$ ipython --no-banner

In [1]: import numpy as np

In [2]: np.set_printoptions(precision=3, suppress=True, linewidth=200, floatmode="fixed")

In [3]: def rd(a):
   ...:     return np.round(a, 3) + 0
   ...: 

In [4]: W0 = np.load("case14.npy")

In [5]: W0
Out[5]: 
array([[0.000, 0.000, 1.000, 3.000, 1.000, 0.000, 1.000, 3.000],
       [0.000, 0.000, 2.000, 0.000, 1.000, 1.000, 2.000, 2.000],
       [1.000, 2.000, 0.000, 0.000, 0.000, 0.000, 0.000, 0.000],
       [3.000, 0.000, 0.000, 0.000, 0.000, 0.000, 0.000, 0.000],
       [1.000, 1.000, 0.000, 0.000, 0.000, 0.000, 0.000, 0.000],
       [0.000, 1.000, 0.000, 0.000, 0.000, 0.000, 0.000, 0.000],
       [1.000, 2.000, 0.000, 0.000, 0.000, 0.000, 0.000, 0.000],
       [3.000, 2.000, 0.000, 0.000, 0.000, 0.000, 0.000, 0.000]])

In [6]: rank = np.linalg.matrix_rank(W0)

In [7]: rank
Out[7]: np.int64(4)

In [8]: null = np.linalg.svd(W0)[2][rank:].T

In [9]: print(np.linalg.matrix_rank(W0.T @ W0), np.linalg.matrix_rank(W0 @ W0.T))
4 4

In [10]: [int(np.linalg.matrix_rank(W0[:, :j + 1])) for j in range(8)]
Out[10]: [1, 2, 3, 4, 4, 4, 4, 4]

In [11]: np.allclose(W0 @ null, 0)
Out[11]: True

In [12]: [int(np.linalg.matrix_rank(W0[:i])) for i in range(1, len(W0) + 1)]
Out[12]: [1, 2, 3, 4, 4, 4, 4, 4]

In [13]: m1 = np.load("block9.npy")

In [14]: m1
Out[14]: 
array([[-13.480,   1.000,   0.000,  -9.131,  10.480,   4.566,  -2.566,   0.783,  10.480,   3.349,   7.914,   2.566],
       [ -1.102,   1.000,   0.000,  -2.058,  -1.898,   1.029,   0.971,  -0.985,  -1.898,  -1.956,  -0.927,  -0.971],
       [  1.609,   1.000,   0.000,  -0.509,  -4.609,   0.255,   1.745,  -1.373,  -4.609,  -3.118,  -2.863,  -1.745],
       [  0.323,   1.000,   0.000,  -1.244,  -3.323,   0.622,   1.378,  -1.189,  -3.323,  -2.567,  -1.945,  -1.378],
       [  8.087,   1.000,   0.000,   3.192, -11.087,  -1.596,   3.596,  -2.298, -11.087,  -5.894,  -7.491,  -3.596],
       [ -6.948,   1.000,   0.000,  -5.399,   3.948,   2.699,  -0.699,  -0.150,   3.948,   0.549,   3.248,   0.699],
       [  0.537,   1.000,   0.000,  -1.122,  -3.537,   0.561,   1.439,  -1.220,  -3.537,  -2.659,  -2.098,  -1.439],
       [  2.353,   1.000,   0.000,  -0.084,  -5.353,   0.042,   1.958,  -1.479,  -5.353,  -3.437,  -3.395,  -1.958],
       [-11.268,   1.000,   0.000,  -7.867,   8.268,   3.934,  -1.934,   0.467,   8.268,   2.400,   6.334,   1.934],
       [  4.598,   1.000,   0.000,   1.199,  -7.598,  -0.599,   2.599,  -1.800,  -7.598,  -4.399,  -4.998,  -2.599],
       [  3.487,   1.000,   0.000,   0.564,  -6.487,  -0.282,   2.282,  -1.641,  -6.487,  -3.923,  -4.205,  -2.282],
       [ -2.518,   1.000,   0.000,  -2.867,  -0.482,   1.434,   0.566,  -0.783,  -0.482,  -1.349,   0.084,  -0.566],
       [  6.566,   1.000,   0.000,   2.323,  -9.566,  -1.162,   3.162,  -2.081,  -9.566,  -5.242,  -6.404,  -3.162],
       [ -4.230,   1.000,   0.000,  -3.845,   1.230,   1.923,   0.077,  -0.539,   1.230,  -0.616,   1.307,  -0.077],
       [  3.174,   1.000,   0.000,   0.385,  -6.174,  -0.193,   2.193,  -1.596,  -6.174,  -3.789,  -3.982,  -2.193],
       [  8.111,   1.000,   0.000,   3.206, -11.111,  -1.603,   3.603,  -2.302, -11.111,  -5.905,  -7.508,  -3.603],
       [-20.944,   1.000,   0.000, -13.397,  17.944,   6.698,  -4.698,   1.849,  17.944,   6.547,  13.246,   4.698],
       [  2.590,   1.000,   0.000,   0.051,  -5.590,  -0.026,   2.026,  -1.513,  -5.590,  -3.538,  -3.564,  -2.026],
       [ -2.257,   1.000,   0.000,  -2.718,  -0.743,   1.359,   0.641,  -0.820,  -0.743,  -1.461,  -0.102,  -0.641],
       [  6.710,   1.000,   0.000,   2.406,  -9.710,  -1.203,   3.203,  -2.101,  -9.710,  -5.304,  -6.507,  -3.203],
       [  1.637,   1.000,   0.000,  -0.493,  -4.637,   0.246,   1.754,  -1.377,  -4.637,  -3.130,  -2.884,  -1.754],
       [  9.844,   1.000,   0.000,   4.197, -12.844,  -2.098,   4.098,  -2.549, -12.844,  -6.648,  -8.746,  -4.098],
       [  2.626,   1.000,   0.000,   0.072,  -5.626,  -0.036,   2.036,  -1.518,  -5.626,  -3.554,  -3.590,  -2.036],
       [ -4.038,   1.000,   0.000,  -3.736,   1.038,   1.868,   0.132,  -0.566,   1.038,  -0.698,   1.170,  -0.132],
       [  9.210,   1.000,   0.000,   3.834, -12.210,  -1.917,   3.917,  -2.459, -12.210,  -6.376,  -8.293,  -3.917],
       [-10.946,   1.000,   0.000,  -7.683,   7.946,   3.842,  -1.842,   0.421,   7.946,   2.262,   6.104,   1.842]])

In [15]: vec = np.array([-2, 2, 0, 1, 1, 2, 0, -1, 0, 1, 0, 2])

In [16]: h1 = np.maximum(m1 @ vec, 0)

In [17]: rd(m1.T @ h1)
Out[17]: array([-3334.715,   251.857,     0.000, -2265.319,  2579.144,  1132.680,  -628.966,   188.562,  2579.144,   817.452,  1950.156,   628.966])

In [18]: print(np.flatnonzero(h1 > 1e-9))
[ 0  5  8 11 13 16 18 23 25]

In [19]: rd(h1)
Out[19]: 
array([47.139,  0.000,  0.000,  0.000,  0.000, 21.940,  0.000,  0.000, 38.606,  0.000,  0.000,  4.857,  0.000, 11.460,  0.000,  0.000, 75.925,  0.000,  3.848,  0.000,  0.000,  0.000,  0.000, 10.718,
        0.000, 37.364])

In [20]: left, sv, Vt = np.linalg.svd(m1)

In [21]: np.argmax(sv[:-1] / (sv[1:] + 1e-6)) + 1
Out[21]: np.int64(2)

In [22]: B = left[:, :2] @ np.diag(sv[:2]) @ Vt[:2]

In [23]: rd(np.linalg.norm(m1 - B, 2)), rd(sv[2])
Out[23]: (np.float64(0.003), np.float64(0.003))

In [24]: np.unique(m1.round(6), axis=0).shape
Out[24]: (26, 12)

In [25]: print(np.linalg.lstsq(m1[:-1].T, m1[-1])[2])
7

In [26]: np.abs(np.diag(np.linalg.qr(m1)[1])) > 1e-9
Out[26]: array([ True,  True, False,  True, False,  True, False,  True, False,  True,  True, False])

In [27]: sv = 20 * 0.7 ** np.arange(11)

In [28]: rng = np.random.default_rng(417)

In [29]: feats = rng.normal(size=(14, 11)) * rng.permutation(sv)

In [30]: rd(feats)
Out[30]: 
array([[  9.020,  -8.046,   5.820,   0.182,  -1.556,   6.489,  -2.828,  -1.481,   2.768,  10.880,  -0.289],
       [ -8.801, -17.226,   5.286,  -0.300,  -1.241,  -4.348,  -0.248,   8.154,  -1.348,  13.696,   0.899],
       [-15.366, -17.885,   6.360,   1.099,   0.970,   1.372,   1.846,   2.172,   0.598,   4.808,  -1.696],
       [-23.331,   2.431,   1.481,   0.365,  -4.168,   4.709,   1.248,   5.850,   0.724,   2.630,  -0.878],
       [  7.026,  12.677,  -0.561,  -0.441,   1.305,  -2.178,   0.092,  -2.340,  -0.092,  -4.882,   0.045],
       [  0.271,  -2.064,   1.915,   0.539,  -1.831,  -1.138,   0.281,   3.144,   5.937,   9.520,   0.699],
       [ 13.144,   8.543,   2.426,   0.536,  -0.041,  -1.405,  -0.944,  -3.571,   1.921,  19.225,  -0.145],
       [ 15.767,   4.159,  -0.992,  -0.564,  -2.063,  -2.278,  -0.792,   8.223,   1.197, -25.340,  -0.154],
       [-10.266,   7.357,  -3.357,  -0.891,  -0.433,   0.376,   0.181,  -4.166,  -0.123,   0.996,   0.662],
       [ 13.651,  -3.924,  -1.208,   0.475,   1.159,  -3.104,  -1.089,   7.834,  -2.165,   0.092,   1.035],
       [-25.766,   7.135,   5.543,  -1.151,  -1.124,  -0.029,   1.496,   0.874,  -1.560,  50.117,   0.970],
       [ -1.859,   1.030,  -2.394,  -0.644,   0.223,  -1.521,  -1.634, -17.945,  -4.161,  -2.119,  -0.722],
       [ -5.016,   7.220,  -2.848,   0.143,  -2.751,  -5.006,   0.207,   6.142,   3.986,   7.334,  -0.252],
       [-16.448,   4.632,   2.388,   0.146,  -0.306,  -1.326,   0.266, -20.928,  -1.244,  -5.218,   1.629]])

In [31]: P = feats @ np.linalg.solve(feats.T @ feats, feats.T)

In [32]: rd(np.trace(P))
Out[32]: np.float64(11.0)

In [33]: np.allclose(P @ P, P)
Out[33]: True

In [34]: rd(P @ feats[:, 6])
Out[34]: array([-2.828, -0.248,  1.846,  1.248,  0.092,  0.281, -0.944, -0.792,  0.181, -1.089,  1.496, -1.634,  0.207,  0.266])

In [35]: vec = np.array([1, 2, 2, 0, 3, 2, 1, 3, 1, 1, 1])

In [36]: y = feats @ vec

In [37]: print(rd(np.linalg.pinv(feats) @ feats))
[[1.000 0.000 0.000 0.000 0.000 0.000 0.000 0.000 0.000 0.000 0.000]
 [0.000 1.000 0.000 0.000 0.000 0.000 0.000 0.000 0.000 0.000 0.000]
 [0.000 0.000 1.000 0.000 0.000 0.000 0.000 0.000 0.000 0.000 0.000]
 [0.000 0.000 0.000 1.000 0.000 0.000 0.000 0.000 0.000 0.000 0.000]
 [0.000 0.000 0.000 0.000 1.000 0.000 0.000 0.000 0.000 0.000 0.000]
 [0.000 0.000 0.000 0.000 0.000 1.000 0.000 0.000 0.000 0.000 0.000]
 [0.000 0.000 0.000 0.000 0.000 0.000 1.000 0.000 0.000 0.000 0.000]
 [0.000 0.000 0.000 0.000 0.000 0.000 0.000 1.000 0.000 0.000 0.000]
 [0.000 0.000 0.000 0.000 0.000 0.000 0.000 0.000 1.000 0.000 0.000]
 [0.000 0.000 0.000 0.000 0.000 0.000 0.000 0.000 0.000 1.000 0.000]
 [0.000 0.000 0.000 0.000 0.000 0.000 0.000 0.000 0.000 0.000 1.000]]

In [38]: rd(np.linalg.solve(feats.T @ feats, feats.T @ y))
Out[38]: array([1.000, 2.000, 2.000, 0.000, 3.000, 2.000, 1.000, 3.000, 1.000, 1.000, 1.000])

In [39]: y = y + 0.02 * rng.normal(size=14)

In [40]: print(rd(y))
[ 18.953  -7.643 -20.648   2.700  18.964  18.051  41.480  10.945 -13.606  22.043  49.819 -69.438  15.169 -73.367]

In [41]: b, *_ = np.linalg.lstsq(feats, y)

In [42]: rd(b)
Out[42]: array([0.999, 2.001, 2.002, 0.005, 3.005, 1.999, 0.994, 3.002, 0.998, 1.000, 0.986])

In [43]: vec = np.array([-3, -5, -4, 1, -8, 4, -1, -5])

In [44]: W0 @ (2 * vec)
Out[44]: array([-50.000, -48.000, -26.000, -18.000, -16.000, -10.000, -26.000, -38.000])

In [45]: W0 @ vec
Out[45]: array([-25.000, -24.000, -13.000,  -9.000,  -8.000,  -5.000, -13.000, -19.000])

In [46]: np.sign((W0 @ vec).round(6))
Out[46]: array([-1.000, -1.000, -1.000, -1.000, -1.000, -1.000, -1.000, -1.000])

In [47]: np.einsum("ij,j->i", W0, vec)
Out[47]: array([-25.000, -24.000, -13.000,  -9.000,  -8.000,  -5.000, -13.000, -19.000])

In [48]: print((W0 @ vec).argmax())
5

In [49]: W0 @ np.ones(8)
Out[49]: array([9.000, 8.000, 3.000, 3.000, 2.000, 1.000, 3.000, 5.000])

In [50]: W0 @ np.eye(8)[2]
Out[50]: array([1.000, 2.000, 0.000, 0.000, 0.000, 0.000, 0.000, 0.000])

In [51]: B = np.c_[feats[:, :8] @ np.array([[1, 1, 2, 2, 1, 2, 1, 1],
    ...:     [1, 2, 0, 0, 0, 1, 1, 0],
    ...:     [2, 1, 1, 1, 0, 2, 1, 1],
    ...:     [0, 2, 1, 0, 2, 0, 1, 0],
    ...:     [1, 2, 0, 2, 0, 0, 2, 0],
    ...:     [1, 1, 1, 1, 0, 0, 0, 1],
    ...:     [1, 0, 0, 0, 0, 0, 0, 0],
    ...:     [2, 2, 2, 1, 2, 2, 1, 0]]), np.array([-2, 4, 8, 8, 1, -1, 4, 4, 8, -5, -8, -2, 0, -9])]

In [52]: rd(B)
Out[52]: 
array([[ 11.757,  -0.475,  27.568,  25.755,   6.420,  18.672,   2.382,  21.329,  -2.000],
       [ -4.984, -29.089,  -0.655, -10.993,   6.908,  -7.948, -15.369,  -7.863,   4.000],
       [-11.999, -34.924, -17.557, -18.889,  -8.824, -31.553, -21.681,  -7.634,   8.000],
       [ -4.451,  -8.188, -28.409, -42.960, -10.902, -29.571, -21.542, -17.142,   8.000],
       [ 13.121,  26.690,   6.191,  11.583,   1.463,  20.927,  18.972,   4.287,   1.000],
       [  5.638,   0.623,   8.147,   0.801,   7.637,   8.598,   0.143,   1.048,  -1.000],
       [ 17.005,  25.097,  20.701,  23.655,   7.072,  32.539,  20.995,  14.164,   4.000],
       [ 29.255,  32.006,  44.146,  32.362,  31.085,  50.156,  22.467,  12.497,   4.000],
       [-17.832,  -9.513, -32.735, -28.545, -20.379, -28.221, -12.189, -13.246,   8.000],
       [ 19.946,  20.428,  39.133,  33.143,  30.269,  36.631,  19.147,   9.339,  -5.000],
       [ -5.453,  -8.782, -45.420, -47.392, -26.319, -31.562, -15.613, -20.251,  -8.000],
       [-44.441, -40.445, -44.169, -25.133, -39.037, -43.368, -21.365,  -5.775,  -2.000],
       [  1.243,   8.638,  -5.458, -17.245,   7.554,   3.777,   0.139, -12.870,   0.000],
       [-50.264, -48.301, -73.545, -53.376, -58.013, -65.345, -30.824, -15.387,  -9.000]])

In [53]: print(np.linalg.matrix_rank(np.c_[feats, B]))
12

In [54]: rd(np.linalg.norm(np.linalg.qr(feats)[0].T @ B, axis=0) ** 2 / ((B ** 2).sum(axis=0) + 1e-12))
Out[54]: array([1.000, 1.000, 1.000, 1.000, 1.000, 1.000, 1.000, 1.000, 0.520])

In [55]: K = np.array([[0.1, -0.2, -0.5, 0.5, -0.6, -1.0, 1.2, 0.9, 1.7, 0.5, 0.1, -0.6],
    ...:     [-0.9, -1.7, 1.3, -1.7, 1.5, 0.6, -0.8, -0.1, -1.0, 2.7, -0.5, 1.4],
    ...:     [-1.9, 0.5, -2.0, -0.2, -0.3, -1.0, 0.3, -2.0, -1.0, 1.7, 0.0, -1.0],
    ...:     [-1.6, 0.6, 0.2, 0.7, 0.9, -0.2, 1.4, -3.3, -0.7, -0.5, 1.0, -0.7],
    ...:     [1.7, 1.0, -0.6, 1.0, -1.4, -0.7, -0.5, 0.7, -0.1, 0.7, 0.7, 0.6],
    ...:     [1.4, -1.3, 0.8, -1.9, 0.1, 0.0, -1.1, -1.0, -0.9, 1.7, -0.3, 0.5],
    ...:     [2.0, 0.3, -0.6, 0.0, -0.7, -0.2, 0.7, 1.3, 0.9, -0.9, 0.3, 0.0]])

In [56]: K
Out[56]: 
array([[ 0.100, -0.200, -0.500,  0.500, -0.600, -1.000,  1.200,  0.900,  1.700,  0.500,  0.100, -0.600],
       [-0.900, -1.700,  1.300, -1.700,  1.500,  0.600, -0.800, -0.100, -1.000,  2.700, -0.500,  1.400],
       [-1.900,  0.500, -2.000, -0.200, -0.300, -1.000,  0.300, -2.000, -1.000,  1.700,  0.000, -1.000],
       [-1.600,  0.600,  0.200,  0.700,  0.900, -0.200,  1.400, -3.300, -0.700, -0.500,  1.000, -0.700],
       [ 1.700,  1.000, -0.600,  1.000, -1.400, -0.700, -0.500,  0.700, -0.100,  0.700,  0.700,  0.600],
       [ 1.400, -1.300,  0.800, -1.900,  0.100,  0.000, -1.100, -1.000, -0.900,  1.700, -0.300,  0.500],
       [ 2.000,  0.300, -0.600,  0.000, -0.700, -0.200,  0.700,  1.300,  0.900, -0.900,  0.300,  0.000]])

In [57]: B = np.array([[0, -2],
    ...:     [1, 1],
    ...:     [-2, 3],
    ...:     [3, 2],
    ...:     [2, -1],
    ...:     [-1, -3],
    ...:     [-3, -2],
    ...:     [3, 1],
    ...:     [-3, -3],
    ...:     [2, -1],
    ...:     [3, 3],
    ...:     [-1, 0]])

In [58]: rd(B.T @ K.T)
Out[58]: 
array([[-2.000,  0.600,  4.800, -5.000,  9.900, -3.400, -1.500],
       [-4.100, -2.400, -0.100,  5.000,  4.700, -4.300, -5.200]])

In [59]: rd(np.einsum("ij,ij->i", K, K))
Out[59]: array([ 7.670, 22.040, 17.970, 19.380,  9.790, 14.160,  8.870])

In [60]: np.vstack([K, B.T]).shape
Out[60]: (9, 12)
